$ python -q
>>> import numpy as np
>>> import numpy.linalg as la
>>> np.set_printoptions(precision=3, suppress=True, linewidth=160, sign=" ")
>>> rnd = lambda a: np.round(a, 3) + 0
>>> mat = np.load("block5.npy")
>>> print(rnd(mat))
[[ 0.983 -0.05   0.017  0.118  0.084  0.084  0.05 ]
 [-0.05   0.849  0.05   0.353  0.252  0.252  0.151]
 [ 0.017  0.05   0.983 -0.118 -0.084 -0.084 -0.05 ]
 [ 0.118  0.353 -0.118  0.176 -0.588 -0.588 -0.353]
 [ 0.084  0.252 -0.084 -0.588  0.58  -0.42  -0.252]
 [ 0.084  0.252 -0.084 -0.588 -0.42   0.58  -0.252]
 [ 0.05   0.151 -0.05  -0.353 -0.252 -0.252  0.849]]
>>> def softmax(z):
...     e = np.exp(z - z.max(axis=-1, keepdims=True))
...     return e / e.sum(axis=-1, keepdims=True)
... 
>>> print(rnd(softmax(mat[0])))
[ 0.297  0.106  0.113  0.125  0.121  0.121  0.117]
>>> print(rnd(softmax(10 * mat[0])))
[ 0.999  0.     0.     0.     0.     0.     0.   ]
>>> att = mat @ mat.T / np.sqrt(7)
>>> print(rnd(softmax(att)[0] @ mat))
[ 0.233  0.246  0.097 -0.127 -0.052 -0.052  0.022]
>>> print(softmax(att).round(6).argmax(axis=1))
[ 0  1  2  3  4  5  6]
>>> W0 = np.diag(np.array([0, 0, 1, 0, 1, 0]))
>>> print(W0)
[[ 0  0  0  0  0  0]
 [ 0  0  0  0  0  0]
 [ 0  0  1  0  0  0]
 [ 0  0  0  0  0  0]
 [ 0  0  0  0  1  0]
 [ 0  0  0  0  0  0]]
>>> print(la.matrix_rank(W0, rtol=0.1))
2
>>> r = la.matrix_rank(W0)
>>> print(r)
2
>>> N = la.svd(W0)[2][r:].T
>>> print(N.shape)
(6, 4)
>>> feats = np.load("mat.npy")
>>> print(feats)
[[ 32  16  -5]
 [ 16  24 -23]
 [ -5 -23  28]]
>>> P = np.triu(np.array([[0, 3, 9], [-5, -5, 6], [-7, 3, 6]]), 1) + np.eye(3)
>>> Y = P @ feats @ la.inv(P)
>>> print(Y)
[[  35. -224. 1207.]
 [ -14.  -72.  703.]
 [  -5.   -8.  121.]]
>>> print(la.matrix_rank(Y))
3
>>> ev, vecs = la.eigh(feats)
>>> x = np.array([3, 0, 1])
>>> print((np.sign(vecs[:, -1].round(6)) == np.sign(vecs[0, -1].round(6))).astype(int))
[ 1  1  0]
>>> print(x @ feats @ x / (x @ x), rnd(ev[0]), rnd(ev[-1]))
28.6 0.326 57.699
>>> print(x @ feats @ x)
286
>>> print(np.abs(feats).sum(axis=1).max(), rnd(np.abs(ev).max()))
63 57.699
>>> print(rnd(vecs * np.sqrt(ev) @ vecs.T))
[[ 5.356  1.819  0.031]
 [ 1.819  3.491 -2.916]
 [ 0.031 -2.916  4.415]]
>>> rng = np.random.default_rng(95683)
>>> idx = rng.permutation(3)
>>> Y = feats[:, idx] * rng.choice([-1, 1], 3)
>>> print(Y)
[[  5  32  16]
 [ 23  16  24]
 [-28  -5 -23]]
>>> Uu, _, Vh = la.svd(feats.T @ Y)
>>> print(rnd(Uu @ Vh))
[[ 0.  1.  0.]
 [ 0.  0.  1.]
 [-1.  0.  0.]]
>>> print(rnd(la.lstsq(feats, Y)[0]))
[[ 0.  1.  0.]
 [ 0.  0.  1.]
 [-1.  0.  0.]]
>>> print(idx)
[ 2  0  1]
>>> r0 = np.array([3, 2, 5])
>>> Y = feats + np.outer(r0, np.eye(3)[0])
>>> print(la.matrix_rank(Y - feats))
1
>>> print(rnd(la.det(Y) / la.det(feats)), rnd(1 + la.solve(feats, r0)[0]))
-2.027 -2.027
>>> print(np.allclose(feats @ feats.T, feats.T @ feats))
True
>>> la.determinant(feats)
Traceback (most recent call last):
  File "<python-input-45>", line 1, in <module>
    la.determinant(feats)
    ^^^^^^^^^^^^^^
AttributeError: module 'numpy.linalg' has no attribute 'determinant'
>>> print(feats @ feats)
[[ 1305  1011  -668]
 [ 1011  1361 -1276]
 [ -668 -1276  1338]]
>>> print(la.matrix_power(feats, 3))
[[ 61276  60508 -48482]
 [ 60508  78188 -72086]
 [-48482 -72086  70152]]
>>> print(rnd(np.sort(np.abs(la.eigvals(feats)))))
[  0.326  25.975  57.699]
>>> print(rnd(np.abs(la.eigvals(feats)).max()))
57.699
>>> A = np.loadtxt("out16.csv", delimiter=",")
>>> print(A)
[[ 5. -3.  4. -5.]
 [-9.  3. -2.  0.]
 [ 9.  2. -8.  5.]
 [-5. -8. -9. -2.]]
>>> print(rnd(la.eigvals(A)))
[-8.138+5.84j -8.138-5.84j  9.772+0.j    4.503+0.j  ]
>>> print(rnd(la.det(2 * A)), rnd(la.det(A)))
70640.0 4415.0
>>> print(rnd(np.poly(A)))
[   1.    2.  -88. -716. 4415.]
>>> print(rnd(la.det(A[::-1])))
4415.0
>>> print(np.kron(np.eye(2, dtype=int), A))
[[ 5. -3.  4. -5.  0. -0.  0. -0.]
 [-9.  3. -2.  0. -0.  0. -0.  0.]
 [ 9.  2. -8.  5.  0.  0. -0.  0.]
 [-5. -8. -9. -2. -0. -0. -0. -0.]
 [ 0. -0.  0. -0.  5. -3.  4. -5.]
 [-0.  0. -0.  0. -9.  3. -2.  0.]
 [ 0.  0. -0.  0.  9.  2. -8.  5.]
 [-0. -0. -0. -0. -5. -8. -9. -2.]]
>>> print(rnd(la.det(A.T)))
4415.0
>>> print(A.sum(axis=1))
[  1.  -8.   8. -24.]
>>> print(np.diff(A, axis=0))
[[-14.   6.  -6.   5.]
 [ 18.  -1.  -6.   5.]
 [-14. -10.  -1.  -7.]]
>>> print(A.mean(axis=0))
[ 0.   -1.5  -3.75 -0.5 ]
>>> print(A - A[0])
[[  0.   0.   0.   0.]
 [-14.   6.  -6.   5.]
 [  4.   5. -12.  10.]
 [-10.  -5. -13.   3.]]
>>> print(A.ravel(order="F"))
[ 5. -9.  9. -5. -3.  3.  2. -8.  4. -2. -8. -9. -5.  0.  5. -2.]
>>> print(A.reshape(2, -1))
[[ 5. -3.  4. -5. -9.  3. -2.  0.]
 [ 9.  2. -8.  5. -5. -8. -9. -2.]]
>>> print(A.reshape(-1, 2))
[[ 5. -3.]
 [ 4. -5.]
 [-9.  3.]
 [-2.  0.]
 [ 9.  2.]
 [-8.  5.]
 [-5. -8.]
 [-9. -2.]]
>>> blk = A.reshape(4, 2, -1)
>>> print(blk.transpose(1, 0, 2))
[[[ 5. -3.]
  [-9.  3.]
  [ 9.  2.]
  [-5. -8.]]

 [[ 4. -5.]
  [-2.  0.]
  [-8.  5.]
  [-9. -2.]]]
>>> print(np.swapaxes(blk, 1, 2)[3])
[[-5. -9.]
 [-8. -2.]]
>>> print(blk.sum(axis=1))
[[  9.  -8.]
 [-11.   3.]
 [  1.   7.]
 [-14. -10.]]
>>> C2 = A.T @ A
>>> print(np.trace(C2), (A ** 2).sum())
517.0 517.0
>>> print(np.diag(C2))
[ 212.   86.  165.   54.]
>>> print(rnd(la.svd(A, compute_uv=False) ** 2))
[ 223.346  183.988  105.155    4.511]
>>> Y = A / np.sqrt((A ** 2).mean(axis=1, keepdims=True))
>>> print(la.matrix_rank(Y) == la.matrix_rank(A))
True
>>> print(rnd(Y[1]))
[-1.857  0.619 -0.413  0.   ]
>>> print(la.matrix_rank(A - A.mean(axis=1, keepdims=True)))
3
>>> print(rnd(la.norm(Y, axis=1)))
[ 2.  2.  2.  2.]
>>> J = np.minimum.outer(np.arange(1, 6), np.arange(1, 6)) * 5
>>> print(J)
[[  5   5   5   5   5]
 [  5  10  10  10  10]
 [  5  10  15  15  15]
 [  5  10  15  20  20]
 [  5  10  15  20  25]]
>>> x = np.ones(5)
>>> for _ in range(5):
...     x = J @ x
...     x /= la.norm(x)
...     print(round(x @ J @ x, 3))
... 
61.639
61.717
61.718
61.718
61.718
>>> print(rnd(la.eigvalsh(J)[-1]))
61.718
>>> print(rnd(x))
[ 0.17   0.326  0.456  0.549  0.597]
>>> L = la.cholesky(J)
>>> print(rnd(np.prod(np.diag(L)) ** 2), rnd(la.det(J)))
3125.0 3125.0
>>> print(rnd(L))
[[ 2.236  0.     0.     0.     0.   ]
 [ 2.236  2.236  0.     0.     0.   ]
 [ 2.236  2.236  2.236  0.     0.   ]
 [ 2.236  2.236  2.236  2.236  0.   ]
 [ 2.236  2.236  2.236  2.236  2.236]]
>>> print(la.eigvalsh(J).min() > 0)
True
>>> m1, _ = la.qr(np.array([[1.0, 0.0, -0.3, -0.1, -0.8, 0.2, 0.1],
...     [0.0, 1.3, -0.5, -0.3, 0.8, 0.8, 0.4],
...     [-0.5, 0.6, -0.3, 1.4, 1.1, -1.3, 0.9],
...     [0.8, -0.2, 0.4, 0.0, -0.5, 0.8, -1.1],
...     [-1.0, 0.6, 0.1, 0.3, -0.2, 0.7, 1.1],
...     [0.7, -1.9, 0.4, 0.1, -1.1, -1.2, 0.9],
...     [0.2, -0.2, -0.4, -0.5, 2.6, -0.3, -0.2]]))
>>> print(rnd(m1))
[[-0.541 -0.34  -0.231 -0.201 -0.472  0.448 -0.273]
 [ 0.    -0.622 -0.146  0.15  -0.064 -0.091  0.747]
 [ 0.27  -0.117 -0.265 -0.89   0.216 -0.045  0.043]
 [-0.433 -0.176  0.643 -0.177  0.534  0.212  0.086]
 [ 0.541  0.053  0.207  0.034 -0.121  0.787  0.163]
 [-0.379  0.671 -0.121 -0.179 -0.137  0.115  0.573]
 [-0.108  0.028 -0.62   0.284  0.638  0.335 -0.06 ]]
>>> print(np.unravel_index(np.abs(m1).argmax(), m1.shape))
(np.int64(2), np.int64(3))
>>> print(rnd(la.norm(m1)))
2.646
>>> print(rnd(la.svd(m1, compute_uv=False)))
[ 1.  1.  1.  1.  1.  1.  1.]
>>> print(rnd(m1.sum(axis=1)))
[-1.61  -0.025 -0.788  0.689  1.664  0.544  0.496]
>>> print(m1.shape)
(7, 7)
>>> m1[:, 7]
Traceback (most recent call last):
  File "<python-input-95>", line 1, in <module>
    m1[:, 7]
    ~~^^^^^^
IndexError: index 7 is out of bounds for axis 1 with size 7
>>> m1[7]
Traceback (most recent call last):
  File "<python-input-96>", line 1, in <module>
    m1[7]
    ~~^^^
IndexError: index 7 is out of bounds for axis 0 with size 7
>>> print(rnd(la.norm(m1, axis=0)))
[ 1.  1.  1.  1.  1.  1.  1.]
>>> print(rnd(m1[:, 0] @ m1[:, 4]))
0.0
>>> print(rnd(m1.T @ m1))
[[ 1.  0.  0.  0.  0.  0.  0.]
 [ 0.  1.  0.  0.  0.  0.  0.]
 [ 0.  0.  1.  0.  0.  0.  0.]
 [ 0.  0.  0.  1.  0.  0.  0.]
 [ 0.  0.  0.  0.  1.  0.  0.]
 [ 0.  0.  0.  0.  0.  1.  0.]
 [ 0.  0.  0.  0.  0.  0.  1.]]
>>> print(rnd(m1 @ m1.T))
[[ 1.  0.  0.  0.  0.  0.  0.]
 [ 0.  1.  0.  0.  0.  0.  0.]
 [ 0.  0.  1.  0.  0.  0.  0.]
 [ 0.  0.  0.  1.  0.  0.  0.]
 [ 0.  0.  0.  0.  1.  0.  0.]
 [ 0.  0.  0.  0.  0.  1.  0.]
 [ 0.  0.  0.  0.  0.  0.  1.]]
>>> print(rnd(la.pinv(m1)))
[[-0.541  0.     0.27  -0.433  0.541 -0.379 -0.108]
 [-0.34  -0.622 -0.117 -0.176  0.053  0.671  0.028]
 [-0.231 -0.146 -0.265  0.643  0.207 -0.121 -0.62 ]
 [-0.201  0.15  -0.89  -0.177  0.034 -0.179  0.284]
 [-0.472 -0.064  0.216  0.534 -0.121 -0.137  0.638]
 [ 0.448 -0.091 -0.045  0.212  0.787  0.115  0.335]
 [-0.273  0.747  0.043  0.086  0.163  0.573 -0.06 ]]
>>> print(rnd(la.svd(m1, compute_uv=False)))
[ 1.  1.  1.  1.  1.  1.  1.]
>>> x = np.array([3, 3, 2, 3, 1, 5, 2])
>>> rhs = m1 @ x
>>> print(rnd(rhs))
[-2.487 -0.73  -2.663  0.695  6.438  1.682  1.56 ]
>>> print(rnd(la.solve(m1, m1[:, 5])))
[ 0.  0.  0.  0.  0.  1.  0.]
>>> print(rnd(la.solve(m1.T, m1[4])))
[ 0.  0.  0.  0.  1.  0.  0.]
>>> print(rnd(la.solve(m1, -2 * rhs)))
[ -6.  -6.  -4.  -6.  -2. -10.  -4.]
>>> print(rnd(la.solve(m1, rhs + m1[:, 0])))
[ 4.  3.  2.  3.  1.  5.  2.]
>>> sig = 20 * 0.9 ** np.arange(3)
>>> K = rng.normal(size=(29, 3)) * rng.permutation(sig)
>>> print(rnd(K))
[[-22.245  -9.28    9.238]
 [-14.353  -8.376  15.483]
 [ -1.129  17.635 -11.807]
 [-40.766  15.918  13.438]
 [ -0.156   0.732  26.898]
 [  5.916   0.815  31.469]
 [  4.799   5.815  14.55 ]
 [-12.301  11.739 -10.025]
 [-15.102   2.008 -14.282]
 [ 21.5     0.698   0.978]
 [  6.783  -1.543   5.643]
 [  3.005  -5.511  -1.376]
 [  6.996  -2.326   3.695]
 [-36.906  13.934  -1.433]
 [-28.895  -0.96   14.658]
 [ 22.185   6.71   17.483]
 [ -1.565  27.916  48.066]
 [ -8.443   2.028 -33.766]
 [ 16.853  -5.229   1.79 ]
 [ 14.074  -7.272  -2.233]
 [  8.671   2.759   3.148]
 [-15.562  -8.304  36.341]
 [-21.838  12.297 -21.495]
 [ 23.324  20.166  20.305]
 [  1.803   6.338  31.651]
 [ 12.205   9.956 -32.816]
 [ 25.86  -21.766 -27.363]
 [ -2.187  -9.927 -27.931]
 [ -0.899  16.011 -21.757]]
>>> Y = np.c_[K[:, :2] @ np.array([[-2, -2], [3, 3]]), np.array([1, 4, -1, 2, -5, -3, -2, -1, 4, 0, 1, -1, 5, 4, -4, 4, 1, 5, 5, -3, -5, -3, 4, 5, 5, 2, 3, 0, 4])]
>>> print(rnd(Y))
[[  16.651   16.651    1.   ]
 [   3.578    3.578    4.   ]
 [  55.163   55.163   -1.   ]
 [ 129.285  129.285    2.   ]
 [   2.509    2.509   -5.   ]
 [  -9.388   -9.388   -3.   ]
 [   7.848    7.848   -2.   ]
 [  59.819   59.819   -1.   ]
 [  36.227   36.227    4.   ]
 [ -40.906  -40.906    0.   ]
 [ -18.196  -18.196    1.   ]
 [ -22.543  -22.543   -1.   ]
 [ -20.971  -20.971    5.   ]
 [ 115.614  115.614    4.   ]
 [  54.91    54.91    -4.   ]
 [ -24.241  -24.241    4.   ]
 [  86.879   86.879    1.   ]
 [  22.969   22.969    5.   ]
 [ -49.393  -49.393    5.   ]
 [ -49.965  -49.965   -3.   ]
 [  -9.067   -9.067   -5.   ]
 [   6.21     6.21    -3.   ]
 [  80.567   80.567    4.   ]
 [  13.849   13.849    5.   ]
 [  15.41    15.41     5.   ]
 [   5.456    5.456    2.   ]
 [-117.016 -117.016    3.   ]
 [ -25.408  -25.408    0.   ]
 [  49.832   49.832    4.   ]]
>>> print(la.matrix_rank(np.c_[K, Y]))
4
>>> print(rnd(la.lstsq(K, Y[:, 0])[0]))
[-2.  3.  0.]
>>> print(rnd(la.norm(Y - K @ la.lstsq(K, Y)[0], axis=0)))
[  0.      0.     17.176]
